$ python -q
>>> import numpy as np
>>> import numpy.linalg as la
>>> np.set_printoptions(suppress=True, linewidth=120)
>>> M = np.load("out17.npy")
>>> print(M)
[[ 4 -1  0  0]
 [-1 -4  1  1]
 [ 0  1  0  2]
 [ 0  1  2 -4]]
>>> proj = np.triu(np.array([[2, 2, 1, 1], [1, 2, 1, 0], [2, 1, 0, 1], [0, 0, 2, 0]]), 1) + np.eye(4)
>>> Y = proj @ M @ la.inv(proj)
>>> print(round(la.det(Y), 2))
100.0
>>> print(la.matrix_rank(Y))
4
>>> print(Y)
[[  2. -11.  13. -15.]
 [ -1.  -1.   3.   1.]
 [  0.   2.   0.  -2.]
 [  0.   1.   1.  -5.]]
>>> print(np.trace(Y), np.trace(M))
-4.0 -4
>>> print(proj @ M - M @ proj)
[[ -2. -14.   1.  -4.]
 [  0.   3.   5.   2.]
 [  0.   1.   1.  -4.]
 [  0.   0.  -1.  -2.]]
>>> Q, evecs = la.qr(Y[:, :1])[0], la.qr(Y[:, 1:])[0]
>>> sig = la.svd(Q.T @ evecs, compute_uv=False)
>>> print(np.round(np.degrees(np.arccos(sig.clip(0, 1))), 2))
[10.39]
>>> print(sig.round(2))
[0.98]
>>> print(round(la.eigvalsh(M).min(), 2))
-5.19
>>> print([round(float(la.det(M[:i, :i])), 2) + 0 for i in range(1, 5)])
[4.0, -17.0, -4.0, 100.0]
>>> print(np.round(la.svd(M, compute_uv=False), 2))
[5.19 4.13 4.08 1.14]
>>> print(M.sum(axis=0))
[ 3 -3  3 -1]
>>> print(la.matrix_rank(M))
4
>>> print(np.count_nonzero(M))
11
>>> print(round(la.norm(M), 2))
7.87
>>> print(M.sum(axis=1))
[ 3 -3  3 -1]
>>> M[4]
Traceback (most recent call last):
  File "<python-input-24>", line 1, in <module>
    M[4]
    ~^^^
IndexError: index 4 is out of bounds for axis 0 with size 4
>>> print(M - M[0])
[[ 0  0  0  0]
 [-5 -3  1  1]
 [-4  2  0  2]
 [-4  2  2 -4]]
>>> np.zeros(4, 4)
Traceback (most recent call last):
  File "<python-input-26>", line 1, in <module>
    np.zeros(4, 4)
    ~~~~~~~~^^^^^^
TypeError: Cannot interpret '4' as a data type
